$ ipython --no-banner

In [1]: import numpy as np

In [2]: from numpy import linalg as LA

In [3]: np.set_printoptions(precision=2, suppress=True, linewidth=160)

In [4]: arr = np.loadtxt("sample11.csv", delimiter=",")

In [5]: arr
Out[5]: 
array([[ 15.27,   0.21,  11.42,  -6.01],
       [-16.21,  -0.91, -10.27,   5.55],
       [ 10.36,  -2.6 ,  15.2 ,  -7.41],
       [ -2.5 ,   5.65, -17.31,   7.89],
       [-18.29,  -2.93,  -6.42,   3.96],
       [-19.07,  -5.91,   1.05,   0.66],
       [ -9.3 ,   3.09, -15.7 ,   7.57],
       [ -8.2 ,  -7.96,  15.16,  -6.3 ],
       [-19.01,  -4.15,  -3.69,   2.78],
       [ 15.18,   0.15,  11.52,  -6.05],
       [ 18.46,   6.71,  -3.71,   0.57],
       [ 17.95,   7.08,  -5.11,   1.22],
       [-16.22,  -7.76,   8.31,  -2.76],
       [-19.12,  -4.46,  -2.91,   2.43],
       [-18.08,  -2.67,  -6.95,   4.18],
       [ 18.88,   6.24,  -2.11,  -0.17],
       [ -8.95,   3.25, -15.85,   7.62],
       [ 19.08,   4.34,   3.21,  -2.57],
       [ -2.14,   5.76, -17.32,   7.88],
       [  1.24,  -6.03,  17.34,  -7.83],
       [ -2.72,  -7.04,  16.97,  -7.43],
       [  7.52,  -3.86,  16.38,  -7.77],
       [-13.47,  -8.15,  11.53,  -4.36],
       [ -4.55,  -7.41,  16.54,  -7.13],
       [ -4.33,   5.05, -17.12,   7.91]])

In [6]: z = arr[:, 3] > np.median(arr[:, 3])

In [7]: f = arr[z].mean(axis=0) - arr[~z].mean(axis=0)

In [8]: f
Out[8]: array([-14.6 ,   3.29, -20.4 ,   9.99])

In [9]: z.astype(int)
Out[9]: array([0, 1, 0, 1, 1, 1, 1, 0, 1, 0, 0, 1, 0, 1, 1, 0, 1, 0, 1, 0, 0, 0, 0, 0, 1])

In [10]: (((arr - arr.mean(axis=0)) @ f > 0) == z).mean()
Out[10]: np.float64(0.92)

In [11]: basis = arr[[2, 7]].astype(float)

In [12]: for _ in range(6):
    ...:     z = LA.norm(arr[:, None] - basis, axis=-1).argmin(axis=1)
    ...:     basis = np.array([arr[z == j].mean(axis=0) for j in range(2)])
    ...: 

In [13]: z
Out[13]: array([0, 1, 0, 1, 1, 1, 1, 0, 1, 0, 0, 0, 1, 1, 1, 0, 1, 0, 1, 0, 0, 0, 1, 0, 1])

In [14]: basis[1] - basis[0]
Out[14]: array([-21.86,  -0.24, -16.53,   8.69])

In [15]: np.abs(basis[1] - basis[0]).argmax()
Out[15]: np.int64(0)

In [16]: np.bincount(z)
Out[16]: array([12, 13])

In [17]: data = np.load("dump.npy")

In [18]: data
Out[18]: 
array([[ 0.6 , -0.71, -0.03, -0.38],
       [ 0.  ,  0.12,  0.95, -0.28],
       [-0.8 , -0.58,  0.02, -0.18],
       [-0.1 ,  0.39, -0.3 , -0.86]])

In [19]: # orthonormal columns

In [20]: LA.svd(data, compute_uv=False)
Out[20]: array([1., 1., 1., 1.])

In [21]: np.round(data @ data.T, 2) + 0
Out[21]: 
array([[1., 0., 0., 0.],
       [0., 1., 0., 0.],
       [0., 0., 1., 0.],
       [0., 0., 0., 1.]])

In [22]: LA.norm(data, axis=0)
Out[22]: array([1., 1., 1., 1.])

In [23]: P = np.triu(np.array([[0, 2, -2, -1], [-1, 1, -2, 1], [2, -1, 1, -1], [0, -2, 1, -1]]), 1) + np.eye(4)

In [24]: other = P @ data @ LA.inv(P)

In [25]: np.round(np.trace(other), 2), np.round(np.trace(data), 2)
Out[25]: (np.float64(-0.13), np.float64(-0.13))

In [26]: P @ data - data @ P
Out[26]: 
array([[ 1.69, -0.2 ,  1.95,  1.93],
       [ 1.49,  1.55, -0.11,  0.33],
       [ 0.1 ,  1.2 , -2.44,  0.66],
       [ 0.  ,  0.2 ,  0.59, -0.8 ]])

In [27]: LA.matrix_rank(other)
Out[27]: np.int64(4)

In [28]: other
Out[28]: 
array([[ 2.29, -4.28, -1.84,  5.  ],
       [ 1.49, -1.32,  0.96,  2.98],
       [-0.7 ,  0.42, -0.23, -0.66],
       [-0.1 ,  0.59,  0.68, -0.87]])

In [29]: np.round(LA.det(other), 2)
Out[29]: np.float64(-1.0)

In [30]: ang = np.radians(64)

In [31]: Rm = np.eye(4)

In [32]: Rm[3, 3] = Rm[1, 1] = np.cos(ang)

In [33]: Rm[3, 1], Rm[1, 3] = -np.sin(ang), np.sin(ang)

In [34]: Rm
Out[34]: 
array([[ 1.  ,  0.  ,  0.  ,  0.  ],
       [ 0.  ,  0.44,  0.  ,  0.9 ],
       [ 0.  ,  0.  ,  1.  ,  0.  ],
       [ 0.  , -0.9 ,  0.  ,  0.44]])

In [35]: other = data @ Rm.T

In [36]: np.allclose(data @ data.T, other @ other.T)
Out[36]: True

In [37]: np.allclose(LA.norm(data, axis=1), LA.norm(other, axis=1))
Out[37]: True

In [38]: LA.svd(data, compute_uv=False), LA.svd(other, compute_uv=False)
Out[38]: (array([1., 1., 1., 1.]), array([1., 1., 1., 1.]))
